$ python -q
>>> import numpy as np
>>> np.set_printoptions(precision=1, suppress=True, linewidth=140, sign=" ")
>>> mat = np.load("case6.npy")
>>> mat
array([[ 1,  1, -1, -1, -1, -1,  1,  1],
       [ 1,  1,  1,  1, -1, -1, -1, -1],
       [ 1, -1,  1, -1, -1,  1, -1,  1]])
>>> rng = np.random.default_rng(221994)
>>> other = mat + rng.integers(-2, 3, (3, 1)) @ rng.integers(-2, 3, (1, 8))
>>> other
array([[ 1,  5, -5,  3,  3,  1, -1,  1],
       [ 1,  3, -1,  3,  1,  0, -2, -1],
       [ 1,  1, -1,  1,  1,  2, -2,  1]])
>>> other - mat
array([[ 0,  4, -4,  4,  4,  2, -2,  0],
       [ 0,  2, -2,  2,  2,  1, -1,  0],
       [ 0,  2, -2,  2,  2,  1, -1,  0]])
>>> np.round(np.linalg.svd(other - mat, compute_uv=False), 1) + 0
array([ 10.4,   0. ,   0. ])
>>> np.linalg.matrix_rank(other - mat, tol=1e-8)
np.int64(1)
>>> np.abs(other - mat).sum(axis=1)
array([ 20,  10,  10])
>>> vec = np.array([0, -1, 2, 0, -2, 0, 2, 0])
>>> mat @ vec
array([ 1,  1,  3])
>>> mat @ np.ones(8)
array([ 0.,  0.,  0.])
>>> (mat @ vec).argmax()
np.int64(2)
>>> np.linalg.norm(mat @ vec) <= np.linalg.norm(mat, 2) * np.linalg.norm(vec) + 1e-9
np.True_
>>> vec @ mat
Traceback (most recent call last):
  File "<python-input-16>", line 1, in <module>
    vec @ mat
    ~~~~^~~~~
ValueError: matmul: Input operand 1 has a mismatch in its core dimension 0, with gufunc signature (n?,k),(k,m?)->(n?,m?) (size 3 is different from 8)
>>> (mat * vec).sum(axis=1)
array([ 1,  1,  3])
>>> blk = np.stack([mat, 5 * mat, mat[::-1]])
>>> (blk @ mat.T).shape
(3, 3, 3)
>>> np.einsum("bij,cij->bc", blk, blk)
array([[  24,  120,    8],
       [ 120,  600,   40],
       [   8,   40,   24]])
>>> blk.shape
(3, 3, 8)
>>> np.linalg.matrix_rank(blk)
array([ 3,  3,  3])
>>> left, sigma, vt = np.linalg.svd(mat, full_matrices=False)
>>> round(float(np.sqrt((sigma ** 2).sum())), 1), round(float(np.linalg.norm(mat)), 1)
(4.9, 4.9)
>>> sigma / sigma[0]
array([ 1.,  1.,  1.])
>>> np.round(vt @ vt.T, 1) + 0
array([[ 1.,  0.,  0.],
       [ 0.,  1.,  0.],
       [ 0.,  0.,  1.]])
>>> left.shape, sigma.shape, vt.shape
((3, 3), (3,), (3, 8))
>>> np.cumsum(sigma ** 2) / np.sum(sigma ** 2)
array([ 0.3,  0.7,  1. ])
>>> r0, g = mat[1], mat[2]
>>> r0 @ r0
np.int64(8)
>>> p = (r0 @ g) / (r0 @ r0) * r0
>>> g - p
array([ 1., -1.,  1., -1., -1.,  1., -1.,  1.])
>>> p
array([ 0.,  0.,  0.,  0., -0., -0., -0., -0.])
>>> round(np.linalg.norm(r0 + g) ** 2 + np.linalg.norm(r0 - g) ** 2, 1)
np.float64(32.0)
>>> feats = np.loadtxt("m.csv", delimiter=",")
>>> feats.round(1) + 0
array([[ 1.9, -2.1,  1.9, -0.8, -2. , -2.2, -0.1, -2.1,  1.2],
       [ 2. , -2.1,  2. , -0.9, -2.1, -1.8,  0. , -2. ,  1. ],
       [ 2. , -1.9,  2. , -1.1, -2.1, -2.1,  0. , -2. ,  1. ],
       [ 2.1, -2. ,  2. , -0.9, -1.9, -2. ,  0. , -2.1,  1. ],
       [ 1.9, -1.9,  1.9, -0.8, -1.8, -2.1,  0. , -2. ,  1.1],
       [ 1.8, -1.9,  2.1, -0.9, -1.9, -2.1,  0. , -2.1,  1. ],
       [ 2.2, -2.1,  2. , -1.1, -2. , -2. ,  0.1, -2. ,  1. ],
       [ 1.9, -2.2,  1.9, -1. , -2. , -2. , -0.2, -2. ,  1. ],
       [ 2.1, -1.9,  2. , -1.1, -2. , -1.9, -0.1, -2. ,  0.9],
       [ 2. , -2.1,  2.1, -0.9, -2. , -1.8,  0.1, -2. ,  0.9],
       [ 2.1, -2.1,  2. , -1.2, -2.1, -1.9,  0. , -2. ,  1. ],
       [ 2.1, -2.1,  2.1, -0.9, -2. , -2. ,  0.1, -1.9,  0.9],
       [ 2. , -2. ,  2.1, -1.1, -2. , -1.9, -0.1, -1.9,  1.1],
       [ 0.9,  0.9, -1.1,  2.1, -2. , -1.8, -1.1, -1.1,  1.9],
       [ 1. ,  0.9, -1.2,  2. , -1.9, -1.9, -1. , -0.9,  2.1],
       [ 1.1,  1.2, -0.9,  2.1, -1.9, -2.1, -0.9, -1. ,  2. ],
       [ 1. ,  0.9, -1.1,  2.1, -2.1, -2.1, -1. , -1. ,  2.1],
       [ 0.8,  0.9, -1.2,  2. , -1.9, -2. , -0.8, -1.1,  1.9],
       [ 0.9,  1. , -1.1,  2.1, -1.8, -2. , -1.1, -1.1,  2. ],
       [ 1.1,  0.8, -1.1,  2. , -2. , -2.1, -1. , -1. ,  1.7],
       [ 1. ,  1.1, -1. ,  1.9, -1.9, -1.9, -0.9, -1. ,  2.2],
       [ 1.1,  1.1, -0.9,  2.2, -2. , -2.1, -1. , -0.8,  2. ],
       [ 0.9,  1.1, -1. ,  2. , -1.9, -2.1, -1.1, -1. ,  1.9],
       [ 1. ,  0.9, -1. ,  2.1, -2.1, -2. , -0.9, -0.9,  2.1],
       [ 1.1,  1.1, -1.2,  2. , -2.2, -1.9, -0.9, -1. ,  1.9],
       [ 1. ,  1. , -0.9,  2.1, -2.1, -2.2, -0.8, -1.1,  1.9],
       [ 1.1,  0. , -1.1, -1. , -2. , -2. , -2. , -1.1,  2. ],
       [ 1. ,  0.1, -1. , -1.2, -2.1, -2. , -2.2, -1. ,  2.1],
       [ 1.1,  0. , -0.9, -1. , -1.8, -2.2, -2.1, -0.9,  2.2],
       [ 1. , -0.1, -0.9, -1.2, -2.2, -2.1, -1.9, -1. ,  2.1],
       [ 1.1,  0.2, -0.9, -0.9, -2. , -1.9, -1.9, -1. ,  2. ],
       [ 1. , -0.1, -1.2, -1. , -1.9, -1.9, -2. , -1. ,  2.1],
       [ 0.8, -0.2, -1. , -1. , -2. , -2. , -2.1, -0.7,  2. ],
       [ 1. ,  0.2, -1.1, -1. , -1.9, -2.1, -2. , -1. ,  2. ],
       [ 1. ,  0. , -0.8, -1.2, -2.1, -2. , -2.1, -1. ,  1.9],
       [ 0.9, -0.1, -0.9, -1.1, -2. , -1.9, -2. , -1.2,  2. ],
       [ 1. ,  0. , -1.1, -0.9, -2.1, -1.8, -2.1, -1.1,  1.9],
       [ 0.7, -0.1, -0.9, -1.1, -2.1, -2. , -1.9, -1. ,  1.9],
       [ 0.9, -0.1, -1.1, -1.1, -2.1, -2. , -2. , -1. ,  2. ]])
>>> other = np.c_[feats[:, :4] @ np.array([[-1, 1, 1, 1], [0, 0, -1, 0], [-1, 2, -1, -1], [-2, 0, 1, 2]]), np.array([2, 3, 2, 0, 1, 3, 3, 1, 2, 0, 3, 2, 1, 1, 2, 3, 1, 3, 2, 1, 0, 2, 3, 1, 3, 0, 3, 2, 2, 2, 0, 0, 1, 1, 0, 0, 0, 1, 0])]
>>> other.round(1) + 0
array([[-2.2,  5.7,  1.3, -1.5,  2. ],
       [-2.3,  6. ,  1.2, -1.7,  3. ],
       [-1.9,  6. ,  0.9, -2.1,  2. ],
       [-2.3,  6.1,  1.2, -1.7,  0. ],
       [-2.1,  5.7,  1.1, -1.6,  1. ],
       [-2. ,  5.9,  0.7, -2.1,  3. ],
       [-1.9,  6.1,  1.1, -2. ,  3. ],
       [-1.7,  5.8,  1.1, -2.1,  1. ],
       [-2. ,  6.1,  0.9, -2.1,  2. ],
       [-2.3,  6.1,  1.1, -1.9,  0. ],
       [-1.8,  6.2,  1. , -2.2,  3. ],
       [-2.4,  6.3,  1.1, -1.8,  2. ],
       [-2. ,  6.2,  0.8, -2.2,  1. ],
       [-4. , -1.3,  3.2,  6.2,  1. ],
       [-3.7, -1.3,  3.2,  6. ,  2. ],
       [-4.3, -0.8,  2.9,  6.1,  3. ],
       [-4.1, -1.2,  3.3,  6.3,  1. ],
       [-3.7, -1.6,  3.1,  6. ,  3. ],
       [-4. , -1.2,  3. ,  6.1,  2. ],
       [-4. , -1.1,  3.3,  6.2,  1. ],
       [-3.9, -0.9,  2.8,  5.8,  0. ],
       [-4.5, -0.7,  3. ,  6.2,  2. ],
       [-3.9, -1.1,  2.9,  6. ,  3. ],
       [-4.3, -1. ,  3.3,  6.3,  1. ],
       [-3.9, -1.2,  3.2,  6.2,  3. ],
       [-4.3, -0.8,  3. ,  6.1,  0. ],
       [ 1.9, -1. ,  1.2,  0.2,  3. ],
       [ 2.4, -1.1,  0.8, -0.3,  2. ],
       [ 1.9, -0.8,  1. ,  0. ,  2. ],
       [ 2.2, -0.8,  0.8, -0.4,  2. ],
       [ 1.6, -0.7,  0.9,  0.2,  0. ],
       [ 2.2, -1.3,  1.3,  0.2,  0. ],
       [ 2.3, -1.2,  0.9, -0.3,  1. ],
       [ 2. , -1.2,  0.9,  0.1,  1. ],
       [ 2.2, -0.7,  0.7, -0.6,  0. ],
       [ 2.2, -1. ,  0.8, -0.3,  0. ],
       [ 1.9, -1.2,  1.2,  0.3,  0. ],
       [ 2.4, -1.1,  0.6, -0.6,  1. ],
       [ 2.4, -1.3,  1. , -0.2,  0. ]])
>>> np.linalg.matrix_rank(np.c_[feats, other])
np.int64(10)
>>> np.round(np.linalg.lstsq(feats, other[:, 0])[0], 1) + 0
array([-1.,  0., -1., -2.,  0.,  0.,  0.,  0.,  0.])
>>> left, sigma, vt = np.linalg.svd(feats)
>>> np.argmax(sigma[:-1] / (sigma[1:] + 1e-6)) + 1
np.int64(3)
>>> sigma
array([ 24.5,  14.5,   7.9,   0.8,   0.7,   0.6,   0.6,   0.5,   0.5])
>>> other = left[:, :3] @ np.diag(sigma[:3]) @ vt[:3]
>>> np.round(np.linalg.norm(feats - other) / np.linalg.norm(feats), 1)
np.float64(0.1)
>>> np.linalg.matrix_rank(feats, rtol=0.05)
np.int64(3)
>>> round(float(np.linalg.norm(feats - other, 2)), 1), round(float(sigma[3]), 1)
(0.8, 0.8)
>>> round(np.abs(feats - other).max(), 1)
np.float64(0.2)
>>> r0 = np.array([0, -1])
>>> np.array([np.convolve(row, r0, "same") for row in mat])
array([[ 0, -1, -1,  1,  1,  1,  1, -1],
       [ 0, -1, -1, -1, -1,  1,  1,  1],
       [ 0, -1,  1, -1,  1,  1, -1,  1]])
>>> other = mat / np.sqrt((mat ** 2).mean(axis=1, keepdims=True))
>>> np.linalg.norm(other, axis=1)
array([ 2.8,  2.8,  2.8])
>>> np.linalg.matrix_rank(mat - mat.mean(axis=1, keepdims=True))
np.int64(3)
>>> Xc = (feats - feats.mean(axis=0)) / feats.std(axis=0)
>>> np.argwhere(np.abs(Xc) > 2)
array([[  4,   4],
       [ 24,   4],
       [ 29,   4]])
>>> Xc.std(axis=0)
array([ 1.,  1.,  1.,  1.,  1.,  1.,  1.,  1.,  1.])
>>> coef = np.linalg.lstsq(np.delete(Xc, 1, axis=1), Xc[:, 1])[0]
>>> round(float(1 - np.var(Xc[:, 1] - np.delete(Xc, 1, axis=1) @ coef)), 1)
1.0
>>> np.abs(coef).argmax()
np.int64(2)
>>> M = np.loadtxt("layer17.csv", delimiter=",")
>>> M
array([[ 3., -1.,  0.,  0.,  0.,  0.,  0.,  0.,  0.],
       [-1., -1., -1.,  0.,  0.,  0.,  0.,  0.,  0.],
       [ 0., -1., -2., -1.,  0.,  0.,  0.,  0.,  0.],
       [ 0.,  0., -1.,  3., -1.,  0.,  0.,  0.,  0.],
       [ 0.,  0.,  0., -1.,  0., -1.,  0.,  0.,  0.],
       [ 0.,  0.,  0.,  0., -1.,  1., -1.,  0.,  0.],
       [ 0.,  0.,  0.,  0.,  0., -1., -2., -1.,  0.],
       [ 0.,  0.,  0.,  0.,  0.,  0., -1., -1., -1.],
       [ 0.,  0.,  0.,  0.,  0.,  0.,  0., -1.,  1.]])
>>> vec = np.array([-1, 0, -1, 2, 2, -2, 2, 1, 1])
>>> y = M @ vec
>>> y
array([-3.,  2.,  0.,  5.,  0., -6., -3., -4.,  0.])
>>> np.linalg.solve(M, y + M[:, 6])
array([-1., -0., -1.,  2.,  2., -2.,  3.,  1.,  1.])
>>> np.linalg.solve(M.T, M[8])
array([ 0., -0., -0.,  0., -0., -0., -0., -0.,  1.])
>>> np.trace(M)
np.float64(2.0)
>>> np.sort(np.abs(np.linalg.eigvals(M)))
array([ 0.5,  0.7,  1. ,  1.4,  1.7,  2.8,  2.9,  3.2,  3.5])
>>> round(np.linalg.det(M), 1)
np.float64(-82.0)
>>> M @ M
array([[10., -2.,  1.,  0.,  0.,  0.,  0.,  0.,  0.],
       [-2.,  3.,  3.,  1.,  0.,  0.,  0.,  0.,  0.],
       [ 1.,  3.,  6., -1.,  1.,  0.,  0.,  0.,  0.],
       [ 0.,  1., -1., 11., -3.,  1.,  0.,  0.,  0.],
       [ 0.,  0.,  1., -3.,  2., -1.,  1.,  0.,  0.],
       [ 0.,  0.,  0.,  1., -1.,  3.,  1.,  1.,  0.],
       [ 0.,  0.,  0.,  0.,  1.,  1.,  6.,  3.,  1.],
       [ 0.,  0.,  0.,  0.,  0.,  1.,  3.,  3.,  0.],
       [ 0.,  0.,  0.,  0.,  0.,  0.,  1.,  0.,  2.]])
>>> (M + M.T) / 2
array([[ 3., -1.,  0.,  0.,  0.,  0.,  0.,  0.,  0.],
       [-1., -1., -1.,  0.,  0.,  0.,  0.,  0.,  0.],
       [ 0., -1., -2., -1.,  0.,  0.,  0.,  0.,  0.],
       [ 0.,  0., -1.,  3., -1.,  0.,  0.,  0.,  0.],
       [ 0.,  0.,  0., -1.,  0., -1.,  0.,  0.,  0.],
       [ 0.,  0.,  0.,  0., -1.,  1., -1.,  0.,  0.],
       [ 0.,  0.,  0.,  0.,  0., -1., -2., -1.,  0.],
       [ 0.,  0.,  0.,  0.,  0.,  0., -1., -1., -1.],
       [ 0.,  0.,  0.,  0.,  0.,  0.,  0., -1.,  1.]])
>>> np.linalg.matrix_power(M, 4)
array([[105., -23.,  10.,  -3.,   1.,   0.,   0.,   0.,   0.],
       [-23.,  23.,  24.,  11.,   0.,   1.,   0.,   0.,   0.],
       [ 10.,  24.,  48., -17.,  11.,  -2.,   1.,   0.,   0.],
       [ -3.,  11., -17., 133., -41.,  17.,  -2.,   1.,   0.],
       [  1.,   0.,  11., -41.,  16.,  -7.,   7.,   2.,   1.],
       [  0.,   1.,  -2.,  17.,  -7.,  13.,  11.,   9.,   1.],
       [  0.,   0.,   1.,  -2.,   7.,  11.,  48.,  28.,   8.],
       [  0.,   0.,   0.,   1.,   2.,   9.,  28.,  19.,   3.],
       [  0.,   0.,   0.,   0.,   1.,   1.,   8.,   3.,   5.]])
>>> round(float(np.abs(np.linalg.eigvals(M)).max()), 1)
3.5
>>> m1 = np.loadtxt("run17.csv", delimiter=",")
>>> m1
array([[-0.4, -0.2,  0.4, -0.4, -0.5, -0.2],
       [ 0.4,  0. , -0.4,  0.3,  0.3,  0.1],
       [-2. ,  0.1,  2.2, -2.3, -2.2,  0. ],
       [ 0.2, -0.1, -0.2,  0.2,  0.2,  0.1],
       [ 1. ,  0.1, -1. ,  1. ,  1.1,  0.1],
       [-1. ,  0. ,  0.9, -0.7, -0.8, -0.2],
       [ 0.1,  0.1, -0.3,  0.5,  0.3,  0.1],
       [-1.2, -0.2,  1.2, -1.2, -1.2,  0. ],
       [-0.1,  0. ,  0.1, -0.1, -0.2,  0.1],
       [-1.4,  0. ,  1.1, -1.4, -1.4, -0.1],
       [ 0.7,  0. , -0.6,  0.5,  0.5, -0.1],
       [-0.6, -0.1,  0.8, -0.7, -0.8, -0.2],
       [ 1. ,  0. , -1.1,  1. ,  1.4,  0. ],
       [-0.4,  0.4,  0.2, -0.3, -0.4,  0.1],
       [-0.3,  0. ,  0.2, -0.3, -0.3, -0.1],
       [-2.4, -0.2,  2.3, -2.4, -2.3,  0. ],
       [-1.1,  0. ,  0.8, -0.9, -0.9, -0.1],
       [-0.5,  0. ,  0.4, -0.5, -0.7,  0. ],
       [ 1. ,  0. , -1. ,  1. ,  1. , -0.1],
       [-0.4, -0.1,  0.2, -0.2, -0.5,  0.2],
       [ 0.4,  0. , -0.4,  0.4,  0.3, -0.1],
       [-0.4, -0.1,  0.4, -0.3, -0.4,  0. ],
       [-0.8,  0. ,  0.7, -0.8, -0.7,  0. ],
       [ 0.1,  0.1, -0.3,  0.2,  0.2,  0. ],
       [ 1.9,  0.1, -2. ,  1.7,  2.1, -0.1],
       [ 0.4,  0.1, -0.5,  0.5,  0.4,  0. ],
       [ 0.8,  0. , -0.6,  0.5,  0.6, -0.1],
       [-0.1,  0. , -0.1, -0.1,  0.2, -0.2],
       [ 0. ,  0. , -0.1, -0.1, -0.1, -0.1],
       [-2.2, -0.2,  2.1, -2.1, -2.3, -0.1],
       [ 0.4,  0. , -0.2,  0.4,  0.3,  0. ],
       [ 0.1,  0.2,  0. ,  0.1, -0.1,  0.1],
       [-0.4,  0. ,  0.5, -0.4, -0.4,  0. ],
       [ 0. ,  0. ,  0. , -0.3, -0.3, -0.2],
       [ 0.3,  0.1, -0.4,  0.3,  0.3,  0. ],
       [ 1.3,  0. , -1. ,  1.3,  1.2, -0.1],
       [ 1.3,  0. , -1.5,  1.4,  1.5, -0.1],
       [ 0.7, -0.3, -0.6,  0.8,  0.8,  0.1]])
>>> def softmax(z):
...     e = np.exp(z - z.max(axis=-1, keepdims=True))
...     return e / e.sum(axis=-1, keepdims=True)
... 
>>> np.round(softmax(mat[2]), 1) + 0
array([ 0.2,  0. ,  0.2,  0. ,  0. ,  0.2,  0. ,  0.2])
>>> np.round(softmax(10 * mat[2]), 1) + 0
array([ 0.2,  0. ,  0.2,  0. ,  0. ,  0.2,  0. ,  0.2])
>>> softmax(mat).sum(axis=1)
array([ 1.,  1.,  1.])
>>> np.round(softmax(mat[2] + 4), 1) + 0
array([ 0.2,  0. ,  0.2,  0. ,  0. ,  0.2,  0. ,  0.2])
>>> S = mat @ mat.T / np.sqrt(8)
>>> softmax(S)[2] @ mat
array([ 1. , -0.8,  0.9, -0.9, -1. ,  0.8, -0.9,  0.9])
>>> softmax(S).round(6).argmax(axis=1)
array([ 0,  1,  2])
>>> softmax(S + np.triu(np.full(S.shape, -np.inf), 1))
array([[ 1. ,  0. ,  0. ],
       [ 0.1,  0.9,  0. ],
       [ 0.1,  0.1,  0.9]])
>>> softmax(S)
array([[ 0.9,  0.1,  0.1],
       [ 0.1,  0.9,  0.1],
       [ 0.1,  0.1,  0.9]])
>>> other = np.c_[m1[:, :4] @ np.array([[2, 0, 2, 2], [1, 0, 0, 1], [0, 0, 0, 0], [1, 1, 2, 0]]), np.array([0, -7, -6, 7, 6, 7, -5, 9, -9, 7, -9, -1, -4, -6, -3, -2, 8, 3, -1, 8, -1, 4, 7, 9, -6, 1, 1, 0, 7, -7, -2, -9, -7, -5, -7, -5, -6, 0])]
>>> other
array([[-1.4, -0.4, -1.6, -1. ,  0. ],
       [ 1.1,  0.3,  1.4,  0.8, -7. ],
       [-6.2, -2.3, -8.6, -3.9, -6. ],
       [ 0.5,  0.2,  0.8,  0.3,  7. ],
       [ 3.1,  1. ,  4. ,  2.1,  6. ],
       [-2.7, -0.7, -3.4, -2. ,  7. ],
       [ 0.8,  0.5,  1.2,  0.3, -5. ],
       [-3.8, -1.2, -4.8, -2.6,  9. ],
       [-0.3, -0.1, -0.4, -0.2, -9. ],
       [-4.2, -1.4, -5.6, -2.8,  7. ],
       [ 1.9,  0.5,  2.4,  1.4, -9. ],
       [-2. , -0.7, -2.6, -1.3, -1. ],
       [ 3. ,  1. ,  4. ,  2. , -4. ],
       [-0.7, -0.3, -1.4, -0.4, -6. ],
       [-0.9, -0.3, -1.2, -0.6, -3. ],
       [-7.4, -2.4, -9.6, -5. , -2. ],
       [-3.1, -0.9, -4. , -2.2,  8. ],
       [-1.5, -0.5, -2. , -1. ,  3. ],
       [ 3. ,  1. ,  4. ,  2. , -1. ],
       [-1.1, -0.2, -1.2, -0.9,  8. ],
       [ 1.2,  0.4,  1.6,  0.8, -1. ],
       [-1.2, -0.3, -1.4, -0.9,  4. ],
       [-2.4, -0.8, -3.2, -1.6,  7. ],
       [ 0.5,  0.2,  0.6,  0.3,  9. ],
       [ 5.6,  1.7,  7.2,  3.9, -6. ],
       [ 1.4,  0.5,  1.8,  0.9,  1. ],
       [ 2.1,  0.5,  2.6,  1.6,  1. ],
       [-0.3, -0.1, -0.4, -0.2,  0. ],
       [-0.1, -0.1, -0.2,  0. ,  7. ],
       [-6.7, -2.1, -8.6, -4.6, -7. ],
       [ 1.2,  0.4,  1.6,  0.8, -2. ],
       [ 0.5,  0.1,  0.4,  0.4, -9. ],
       [-1.2, -0.4, -1.6, -0.8, -7. ],
       [-0.3, -0.3, -0.6,  0. , -5. ],
       [ 1. ,  0.3,  1.2,  0.7, -7. ],
       [ 3.9,  1.3,  5.2,  2.6, -5. ],
       [ 4. ,  1.4,  5.4,  2.6, -6. ],
       [ 1.9,  0.8,  3. ,  1.1,  0. ]])
>>> np.linalg.matrix_rank(other)
np.int64(4)
>>> np.linalg.matrix_rank(np.c_[m1, other])
np.int64(7)
>>> np.round(np.linalg.lstsq(m1, other[:, 0])[0], 1) + 0
array([ 2.,  1.,  0.,  1.,  0.,  0.])
